$ python3 -q
>>> import numpy as np
>>> from numpy import linalg as LA
>>> np.set_printoptions(precision=2, suppress=True, linewidth=100, sign=" ")
>>> rnd = lambda a: np.round(a, 2) + 0
>>> F = np.array([[0, 0, 0, 1], [0, 0, 1, 0], [0, 1, 0, 0], [1, 0, 0, 0]])
>>> rng = np.random.default_rng(42)
>>> labels = rng.permutation(4)
>>> labels
array([ 3,  2,  1,  0])
>>> other = F[labels][:, labels]
>>> rnd(LA.det(other)), rnd(LA.det(F[labels]))
(np.float64(1.0), np.float64(1.0))
>>> def softmax(z):
...     e = np.exp(z - z.max(axis=-1, keepdims=True))
...     return e / e.sum(axis=-1, keepdims=True)
... 
>>> rnd(softmax(F[1]))
array([ 0.17,  0.17,  0.48,  0.17])
>>> att = F @ F.T / np.sqrt(4)
>>> rnd(softmax(att))
array([[ 0.35,  0.22,  0.22,  0.22],
       [ 0.22,  0.35,  0.22,  0.22],
       [ 0.22,  0.22,  0.35,  0.22],
       [ 0.22,  0.22,  0.22,  0.35]])
>>> rnd(softmax(att)[1] @ F)
array([ 0.22,  0.22,  0.35,  0.22])
>>> F.sum(axis=0)
array([ 1,  1,  1,  1])
>>> Lm = np.diag(F.sum(axis=1)) - F
>>> rnd(LA.eigvalsh(Lm))
array([ 0.,  0.,  2.,  2.])
>>> LA.matrix_rank(Lm)
np.int64(2)
>>> W0 = np.load("sample7.npy")
>>> W0
array([[ 0,  0,  0,  0,  0,  1,  1,  0,  0],
       [ 0, -1,  0,  0,  0, -1,  0,  0,  0],
       [ 1,  0, -2,  1,  0,  0,  0,  0,  0],
       [ 0,  0,  0,  0,  0,  0,  0, -2,  0],
       [ 0,  2,  0, -2,  0,  0,  2,  0, -1],
       [ 0,  0,  0,  0,  0,  0,  0,  0, -1],
       [ 0,  1,  0,  0,  0,  0,  1,  0,  0],
       [ 0,  0,  0,  0,  0,  0,  0,  0, -2]])
>>> Uu, sig, VT = LA.svd(W0)
>>> vecs = VT[:(sig > 1e-8).sum()]
>>> x0 = W0[7] + 3 * W0[3] + rng.integers(2) * np.eye(9)[0]
>>> x0
array([ 0.,  0.,  0.,  0.,  0.,  0.,  0., -6., -2.])
>>> LA.matrix_rank(np.vstack([W0, x0]))
np.int64(7)
>>> rnd(np.diag(vecs.T @ vecs))
array([ 0.2,  1. ,  0.8,  1. ,  0. ,  1. ,  1. ,  1. ,  1. ])
>>> rnd(vecs.T @ vecs)
array([[ 0.2,  0. , -0.4,  0. ,  0. ,  0. ,  0. ,  0. ,  0. ],
       [ 0. ,  1. ,  0. ,  0. ,  0. ,  0. ,  0. ,  0. ,  0. ],
       [-0.4,  0. ,  0.8,  0. ,  0. ,  0. ,  0. ,  0. ,  0. ],
       [ 0. ,  0. ,  0. ,  1. ,  0. ,  0. ,  0. ,  0. ,  0. ],
       [ 0. ,  0. ,  0. ,  0. ,  0. ,  0. ,  0. ,  0. ,  0. ],
       [ 0. ,  0. ,  0. ,  0. ,  0. ,  1. ,  0. ,  0. ,  0. ],
       [ 0. ,  0. ,  0. ,  0. ,  0. ,  0. ,  1. ,  0. ,  0. ],
       [ 0. ,  0. ,  0. ,  0. ,  0. ,  0. ,  0. ,  1. ,  0. ],
       [ 0. ,  0. ,  0. ,  0. ,  0. ,  0. ,  0. ,  0. ,  1. ]])
>>> x0 = np.array([-5, -4, 9, -7, 0, 8, -1, 8, -8])
>>> h1 = np.maximum(W0 @ x0, 0)
>>> h1
array([  7,   0,   0,   0,  12,   8,   0,  16])
>>> rnd(np.tanh(W0 @ x0))
array([ 1., -1., -1., -1.,  1.,  1., -1.,  1.])
>>> mat = np.array([[0, 0, 0, 0, 0, 0],
...     [0, 0, 0, 0, 0, 0],
...     [0, 0, 0, 0, 1, 1],
...     [0, 0, 0, 0, 0, 0],
...     [0, 0, 1, 0, 0, 1],
...     [0, 0, 1, 0, 1, 0]])
>>> # splits into 4 blocks
>>> t3 = np.stack([mat, -2 * mat, mat[::-1]])
>>> t3.sum(axis=0)
array([[ 0,  0,  1,  0,  1,  0],
       [ 0,  0,  1,  0,  0,  1],
       [ 0,  0,  0,  0, -1, -1],
       [ 0,  0,  0,  0,  1,  1],
       [ 0,  0, -1,  0,  0, -1],
       [ 0,  0, -1,  0, -1,  0]])
>>> np.einsum("bij,cij->bc", t3, t3)
array([[  6, -12,   0],
       [-12,  24,   0],
       [  0,   0,   6]])
>>> LA.matrix_rank(mat, rtol=0.1)
np.int64(3)
>>> [round(float(x), 2) for x in LA.svd(mat, compute_uv=False)[:3]]
[2.0, 1.0, 1.0]
>>> ev, vecs = LA.eigh(mat)
>>> x0 = np.array([0, -2, -1, -1, 2, -1])
>>> rnd(vecs * np.abs(ev) @ vecs.T)
array([[ 0.  ,  0.  ,  0.  ,  0.  ,  0.  ,  0.  ],
       [ 0.  ,  0.  ,  0.  ,  0.  ,  0.  ,  0.  ],
       [ 0.  ,  0.  ,  1.33,  0.  ,  0.33,  0.33],
       [ 0.  ,  0.  ,  0.  ,  0.  ,  0.  ,  0.  ],
       [ 0.  ,  0.  ,  0.33,  0.  ,  1.33,  0.33],
       [ 0.  ,  0.  ,  0.33,  0.  ,  0.33,  1.33]])
>>> rnd(LA.eigvalsh(mat[1:, 1:]))
array([-1., -1.,  0.,  0.,  2.])
>>> rnd(x0 @ mat @ x0 / (x0 @ x0)), rnd(ev[0]), ev[-1]
(np.float64(-0.55), np.float64(-1.0), np.float64(2.0))
>>> other = np.array([[-0.5], [1.0], [0.0], [0.3], [-0.5], [0.2], [-0.6], [0.1]])
>>> C = np.array([[1.6, 1.0, 0.7, 0.8, 0.0, -0.3, 0.5, -0.8, 0.0, 1.4, 1.1]])
>>> feats = other @ C
>>> rnd(feats)
array([[-0.8 , -0.5 , -0.35, -0.4 ,  0.  ,  0.15, -0.25,  0.4 ,  0.  , -0.7 , -0.55],
       [ 1.6 ,  1.  ,  0.7 ,  0.8 ,  0.  , -0.3 ,  0.5 , -0.8 ,  0.  ,  1.4 ,  1.1 ],
       [ 0.  ,  0.  ,  0.  ,  0.  ,  0.  ,  0.  ,  0.  ,  0.  ,  0.  ,  0.  ,  0.  ],
       [ 0.48,  0.3 ,  0.21,  0.24,  0.  , -0.09,  0.15, -0.24,  0.  ,  0.42,  0.33],
       [-0.8 , -0.5 , -0.35, -0.4 ,  0.  ,  0.15, -0.25,  0.4 ,  0.  , -0.7 , -0.55],
       [ 0.32,  0.2 ,  0.14,  0.16,  0.  , -0.06,  0.1 , -0.16,  0.  ,  0.28,  0.22],
       [-0.96, -0.6 , -0.42, -0.48,  0.  ,  0.18, -0.3 ,  0.48,  0.  , -0.84, -0.66],
       [ 0.16,  0.1 ,  0.07,  0.08,  0.  , -0.03,  0.05, -0.08,  0.  ,  0.14,  0.11]])
>>> # columns 4 and 8 are equal
>>> np.unique(feats.round(6), axis=0).shape
(7, 11)
>>> rnd(np.trace(LA.pinv(feats) @ feats))
np.float64(1.0)
